% python3 -q
>>> import numpy as np
>>> import numpy.linalg as la
>>> np.set_printoptions(precision=2, suppress=True, linewidth=120)
>>> tidy = lambda a: np.round(a, 2) + 0
>>> mat = np.array([[0, 0, 1, 0, -1, -4, -2, -1],
...     [0, 0, 3, 3, -1, -2, 0, 1],
...     [-1, -3, 0, 0, 3, 2, -2, 1],
...     [0, -3, 0, 0, -2, 3, -1, -3],
...     [1, 1, -3, 2, 0, 1, -2, -1],
...     [4, 2, -2, -3, -1, 0, 1, 2],
...     [2, 0, 2, 1, 2, -1, 0, 0],
...     [1, -1, -1, 3, 1, -2, 0, 0]])
>>> t3 = np.stack([mat, -2 * mat, mat[::-1]])
>>> tidy(la.norm(t3, axis=(1, 2)))
array([14.07, 28.14, 14.07])
>>> la.matrix_rank(t3.reshape(3, -1))
np.int64(2)
>>> np.einsum("bij,cij->bc", t3, t3)
array([[ 198, -396,   14],
       [-396,  792,  -28],
       [  14,  -28,  198]])
>>> la.matrix_rank(t3)
array([8, 8, 8])
>>> rng = np.random.default_rng(84820)
>>> idx = rng.permutation(8)
>>> A2 = mat[:, idx] * rng.choice([-1, 1], 8)
>>> A2
array([[-1,  0,  4,  1,  0, -1, -2,  0],
       [ 1,  0,  2,  1,  0, -3,  0,  3],
       [ 1, -3, -2, -3,  1,  0, -2,  0],
       [-3, -3, -3,  2,  0,  0, -1,  0],
       [-1,  1, -1,  0, -1,  3, -2,  2],
       [ 2,  2,  0,  1, -4,  2,  1, -3],
       [ 0,  0,  1, -2, -2, -2,  0,  1],
       [ 0, -1,  2, -1, -1,  1,  0,  3]])
>>> Uu, _, Vh = la.svd(mat.T @ A2)
>>> tidy(la.lstsq(mat, A2)[0])
array([[ 0.,  0.,  0.,  0., -1.,  0.,  0.,  0.],
       [ 0.,  1.,  0.,  0.,  0.,  0.,  0.,  0.],
       [ 0.,  0.,  0.,  0.,  0., -1.,  0.,  0.],
       [ 0.,  0.,  0.,  0.,  0.,  0.,  0.,  1.],
       [ 0.,  0.,  0., -1.,  0.,  0.,  0.,  0.],
       [ 0.,  0., -1.,  0.,  0.,  0.,  0.,  0.],
       [ 0.,  0.,  0.,  0.,  0.,  0.,  1.,  0.],
       [ 1.,  0.,  0.,  0.,  0.,  0.,  0.,  0.]])
>>> idx
array([7, 1, 5, 4, 0, 2, 6, 3])
>>> np.abs(A2).max()
np.int64(4)
>>> tidy(la.svd(A2, compute_uv=False))
array([7.49, 7.49, 5.13, 5.13, 3.52, 3.52, 2.06, 2.06])
>>> A2.sum(axis=0)
array([-1, -4,  3, -1, -7,  0, -6,  6])
>>> A2.shape
(8, 8)
>>> q, vecs = la.qr(mat[:, :3])[0], la.qr(mat[:, 3:])[0]
>>> sigma = la.svd(q.T @ vecs, compute_uv=False)
>>> tidy(sigma)
array([0.83, 0.39, 0.11])
>>> (sigma > 0.9).sum()
np.int64(0)
>>> A2 = np.array([[0, 2, 1, 2, 1, 0],
...     [1, 2, 0, 3, 1, 2],
...     [1, 3, 0, 0, 3, 3],
...     [2, 3, 0, 3, 2, 0],
...     [1, 2, 3, 1, 0, 1],
...     [3, 1, 1, 0, 1, 0]])
>>> K = np.tril(A2)
>>> K
array([[0, 0, 0, 0, 0, 0],
       [1, 2, 0, 0, 0, 0],
       [1, 3, 0, 0, 0, 0],
       [2, 3, 0, 3, 0, 0],
       [1, 2, 3, 1, 0, 0],
       [3, 1, 1, 0, 1, 0]])
>>> Uu, sigma, Vh = la.svd(K)
>>> vecs = Vh[:(sigma > 1e-8).sum()]
>>> x0 = K[5] + -3 * K[3] + rng.integers(2) * np.eye(6)[1]
>>> x0
array([-3., -7.,  1., -9.,  1.,  0.])
>>> tidy(la.norm(x0 - vecs.T @ vecs @ x0))
np.float64(0.0)
>>> tidy(np.diag(vecs.T @ vecs))
array([1., 1., 1., 1., 1., 0.])
>>> la.matrix_rank(np.vstack([K, x0]))
np.int64(5)
>>> tidy(vecs.T @ vecs)
array([[1., 0., 0., 0., 0., 0.],
       [0., 1., 0., 0., 0., 0.],
       [0., 0., 1., 0., 0., 0.],
       [0., 0., 0., 1., 0., 0.],
       [0., 0., 0., 0., 1., 0.],
       [0., 0., 0., 0., 0., 0.]])
>>> np.prod(np.diag(K)), tidy(la.det(K))
(np.int64(0), np.float64(0.0))
>>> K @ K
array([[ 0,  0,  0,  0,  0,  0],
       [ 2,  4,  0,  0,  0,  0],
       [ 3,  6,  0,  0,  0,  0],
       [ 9, 15,  0,  9,  0,  0],
       [ 7, 16,  0,  3,  0,  0],
       [ 3,  7,  3,  1,  0,  0]])
>>> [int(la.matrix_rank(la.matrix_power(K, p))) for p in range(1, 7)]
[5, 4, 3, 2, 2, 2]
>>> np.count_nonzero(K)
np.int64(15)
>>> K[:, 6]
Traceback (most recent call last):
  File "<python-input-40>", line 1, in <module>
    K[:, 6]
    ~^^^^^^
IndexError: index 6 is out of bounds for axis 1 with size 6
>>> K.sum(axis=1)
array([0, 3, 4, 8, 7, 6])
>>> K.sum(axis=0)
array([ 8, 11,  4,  4,  1,  0])
>>> rank = la.matrix_rank(K)
>>> rank
np.int64(5)
>>> null = la.svd(K)[2][rank:].T
>>> [int(la.matrix_rank(K[:i])) for i in range(1, len(K) + 1)]
[0, 1, 2, 3, 4, 5]
>>> [int(la.matrix_rank(K[:, :j + 1])) for j in range(6)]
[1, 2, 3, 4, 5, 5]
>>> np.allclose(K @ null, 0)
True
>>> [int(la.matrix_rank(np.delete(K, i, axis=0))) for i in range(6)]
[5, 4, 4, 4, 4, 4]
>>> G = K.T @ K
>>> np.diag(G)
array([16, 27, 10, 10,  1,  0])
>>> G
array([[16, 16,  6,  7,  3,  0],
       [16, 27,  7, 11,  1,  0],
       [ 6,  7, 10,  3,  1,  0],
       [ 7, 11,  3, 10,  0,  0],
       [ 3,  1,  1,  0,  1,  0],
       [ 0,  0,  0,  0,  0,  0]])
>>> la.matrix_rank(G)
np.int64(5)
>>> tidy(la.svd(K, compute_uv=False) ** 2)
array([46.21,  8.01,  5.57,  4.21,  0.01,  0.  ])
>>> m1 = np.array([[0, 0, 1, -1, -1, 2, -1],
...     [0, 0, -2, 0, -1, 2, -1],
...     [0, 0, 0, 0, 0, 2, 1],
...     [0, 0, 0, 0, -2, -2, 1],
...     [0, 0, 0, 0, 0, 0, 0],
...     [0, 0, 0, 0, 0, 0, 2],
...     [0, 0, 0, 0, 0, 0, 0]])
>>> ang = np.radians(18)
>>> Rm = np.eye(7)
>>> Rm[2, 2] = Rm[6, 6] = np.cos(ang)
>>> Rm[2, 6], Rm[6, 2] = -np.sin(ang), np.sin(ang)
>>> tidy(Rm)
array([[ 1.  ,  0.  ,  0.  ,  0.  ,  0.  ,  0.  ,  0.  ],
       [ 0.  ,  1.  ,  0.  ,  0.  ,  0.  ,  0.  ,  0.  ],
       [ 0.  ,  0.  ,  0.95,  0.  ,  0.  ,  0.  , -0.31],
       [ 0.  ,  0.  ,  0.  ,  1.  ,  0.  ,  0.  ,  0.  ],
       [ 0.  ,  0.  ,  0.  ,  0.  ,  1.  ,  0.  ,  0.  ],
       [ 0.  ,  0.  ,  0.  ,  0.  ,  0.  ,  1.  ,  0.  ],
       [ 0.  ,  0.  ,  0.31,  0.  ,  0.  ,  0.  ,  0.95]])
>>> A2 = m1 @ Rm.T
>>> tidy(A2)
array([[ 0.  ,  0.  ,  1.26, -1.  , -1.  ,  2.  , -0.64],
       [ 0.  ,  0.  , -1.59,  0.  , -1.  ,  2.  , -1.57],
       [ 0.  ,  0.  , -0.31,  0.  ,  0.  ,  2.  ,  0.95],
       [ 0.  ,  0.  , -0.31,  0.  , -2.  , -2.  ,  0.95],
       [ 0.  ,  0.  ,  0.  ,  0.  ,  0.  ,  0.  ,  0.  ],
       [ 0.  ,  0.  , -0.62,  0.  ,  0.  ,  0.  ,  1.9 ],
       [ 0.  ,  0.  ,  0.  ,  0.  ,  0.  ,  0.  ,  0.  ]])
>>> tidy(la.svd(m1, compute_uv=False)), tidy(la.svd(A2, compute_uv=False))
(array([4.28, 2.56, 2.51, 2.18, 0.27, 0.  , 0.  ]), array([4.28, 2.56, 2.51, 2.18, 0.27, 0.  , 0.  ]))
>>> tidy(np.abs(A2 - m1).max(axis=0))
array([0.  , 0.  , 0.62, 0.  , 0.  , 0.  , 0.57])
>>> tidy(la.det(Rm)), tidy(np.trace(Rm))
(np.float64(1.0), np.float64(6.9))
>>> np.allclose(la.norm(m1, axis=1), la.norm(A2, axis=1))
True
>>> G = m1.T @ m1
>>> np.allclose(G, G.T)
True
>>> tidy(la.svd(m1, compute_uv=False) ** 2)
array([18.29,  6.55,  6.32,  4.77,  0.07,  0.  ,  0.  ])
>>> np.trace(G), (m1 ** 2).sum()
(np.int64(36), np.int64(36))
>>> G
array([[ 0,  0,  0,  0,  0,  0,  0],
       [ 0,  0,  0,  0,  0,  0,  0],
       [ 0,  0,  5, -1,  1, -2,  1],
       [ 0,  0, -1,  1,  1, -2,  1],
       [ 0,  0,  1,  1,  6,  0,  0],
       [ 0,  0, -2, -2,  0, 16, -4],
       [ 0,  0,  1,  1,  0, -4,  8]])
>>> Uu, sigma, Vh = la.svd(m1)
>>> vecs = Vh[:(sigma > 1e-8).sum()]
>>> x0 = m1[1] + 2 * m1[0] + rng.integers(2) * np.eye(7)[0]
>>> x0
array([ 1.,  0.,  0., -2., -3.,  6., -3.])
>>> np.allclose(vecs.T @ vecs @ x0, x0)
False
>>> A = np.load("run18.npy")
>>> A
array([[-3, -3, -3],
       [-3, -3, -3],
       [ 4,  4,  4],
       [-5, -5, -5],
       [-1, -1, -1]])
>>> tidy(la.norm(A[2], 1)), tidy(la.norm(A[2], np.inf))
(np.float64(12.0), np.float64(4.0))
>>> tidy(la.norm(A, "nuc"))
np.float64(13.42)
>>> tidy(la.norm(A[2] - A[1]))
np.float64(12.12)
>>> tidy(la.norm(A, 1)), tidy(la.norm(A, np.inf))
(np.float64(16.0), np.float64(15.0))
>>> J = np.load("a.npy")
>>> J
array([[0, 0, 0, 0, 0],
       [1, 0, 0, 0, 0],
       [0, 0, 0, 2, 1],
       [0, 0, 0, 3, 0],
       [0, 3, 0, 3, 0],
       [0, 1, 0, 1, 0],
       [3, 0, 0, 0, 0]])
>>> rank = la.matrix_rank(J)
>>> rank
np.int64(4)
>>> null = la.svd(J)[2][rank:].T
>>> [int(la.matrix_rank(J[:i])) for i in range(1, len(J) + 1)]
[0, 1, 2, 3, 4, 4, 4]
>>> null.shape
(5, 1)
>>> J @ null
array([[0.],
       [0.],
       [0.],
       [0.],
       [0.],
       [0.],
       [0.]])
>>> np.allclose(J @ null, 0)
True
>>> [int(la.matrix_rank(J[:, :j + 1])) for j in range(5)]
[1, 2, 2, 3, 4]
>>> [int(la.matrix_rank(np.delete(J, i, axis=0))) for i in range(7)]
[4, 4, 3, 3, 4, 4, 4]
>>> [round(float(x), 2) for x in la.svd(J, compute_uv=False)[:3]]
[5.34, 3.16, 2.19]
>>> f = np.array([0, 2, -2, -1, -1, 1])
>>> g = np.array([0, 3, 0, 3, 1])
>>> feats = f[:, None] + g[None, :]
>>> feats
array([[ 0,  3,  0,  3,  1],
       [ 2,  5,  2,  5,  3],
       [-2,  1, -2,  1, -1],
       [-1,  2, -1,  2,  0],
       [-1,  2, -1,  2,  0],
       [ 1,  4,  1,  4,  2]])
>>> W = np.array([[-1, 0, -2, 2, -1],
...     [2, 1, 1, 2, -1],
...     [-2, -2, -2, -1, -1],
...     [1, 1, 1, 0, 0],
...     [2, 0, 2, -2, 1]])
>>> beta = np.array([3, 1, 0, 0, 3])
>>> hid = np.maximum(feats @ W + beta, 0)
>>> tidy((hid > 0).mean(axis=0))
array([1.  , 1.  , 1.  , 1.  , 0.67])
>>> W2 = np.array([[7, 1], [8, 2], [9, 2], [1, 5], [7, 2]])
>>> (hid @ W2).round(6).argmax(axis=1)
array([0, 0, 0, 0, 0, 0])
>>> hid @ W2
array([[237,  66],
       [260,  78],
       [235,  60],
       [236,  63],
       [236,  63],
       [245,  71]])
>>> W @ W2
array([[-30,   3],
       [ 26,  14],
       [-56, -17],
       [ 24,   5],
       [ 37,  -2]])
>>> np.abs(np.diag(la.qr(feats)[1])) > 1e-9
array([ True,  True, False, False, False])
>>> tidy(feats @ la.pinv(feats) @ feats)
array([[ 0.,  3.,  0.,  3.,  1.],
       [ 2.,  5.,  2.,  5.,  3.],
       [-2.,  1., -2.,  1., -1.],
       [-1.,  2., -1.,  2.,  0.],
       [-1.,  2., -1.,  2.,  0.],
       [ 1.,  4.,  1.,  4.,  2.]])
>>> try:
...     la.inv(feats)
... except la.LinAlgError as e:
...     print(repr(e))
... 
LinAlgError('Last 2 dimensions of the array must be square')
>>> tidy(np.trace(la.pinv(feats) @ feats))
np.float64(2.0)
>>> np.allclose(feats[:-1].T @ la.lstsq(feats[:-1].T, feats[-1])[0], feats[-1])
True
>>> la.lstsq(feats[:-1].T, feats[-1])[2]
np.int32(2)
>>> tidy(la.norm(feats, 2) / la.norm(feats))
np.float64(0.92)
>>> rank = la.matrix_rank(feats)
>>> rank
np.int64(2)
>>> null = la.svd(feats)[2][rank:].T
>>> [int(la.matrix_rank(feats[:i])) for i in range(1, len(feats) + 1)]
[1, 2, 2, 2, 2, 2]
>>> tidy(null @ null.T)
array([[ 0.59,  0.04, -0.41,  0.04, -0.26],
       [ 0.04,  0.52,  0.04, -0.48, -0.13],
       [-0.41,  0.04,  0.59,  0.04, -0.26],
       [ 0.04, -0.48,  0.04,  0.52, -0.13],
       [-0.26, -0.13, -0.26, -0.13,  0.78]])
>>> [int(la.matrix_rank(feats[:, :j + 1])) for j in range(5)]
[1, 2, 2, 2, 2]
>>> W0 = np.loadtxt("case1.csv", delimiter=",")
>>> W0
array([[ 3.,  4.,  5.,  6.],
       [ 7.,  8.,  9., 10.],
       [11., 12., 13., 14.],
       [15., 16., 17., 18.],
       [19., 20., 21., 22.],
       [23., 24., 25., 26.],
       [27., 28., 29., 30.],
       [31., 32., 33., 34.]])
>>> np.argsort(-la.norm(W0, axis=0).round(6), kind="stable")[:3]
array([3, 2, 1])
>>> la.matrix_rank(W0, rtol=0.1)
np.int64(1)
>>> rank = la.matrix_rank(W0)
>>> rank
np.int64(2)
>>> null = la.svd(W0)[2][rank:].T
>>> tidy(W0 @ null)
array([[0., 0.],
       [0., 0.],
       [0., 0.],
       [0., 0.],
       [0., 0.],
       [0., 0.],
       [0., 0.],
       [0., 0.]])
>>> [int(la.matrix_rank(np.delete(W0, i, axis=0))) for i in range(8)]
[2, 2, 2, 2, 2, 2, 2, 2]
>>> la.matrix_rank(W0.T @ W0), la.matrix_rank(W0 @ W0.T)
(np.int64(2), np.int64(2))
>>> null.shape
(4, 2)
>>> tidy(null @ null.T)
array([[ 0.3, -0.4, -0.1,  0.2],
       [-0.4,  0.7, -0.2, -0.1],
       [-0.1, -0.2,  0.7, -0.4],
       [ 0.2, -0.1, -0.4,  0.3]])
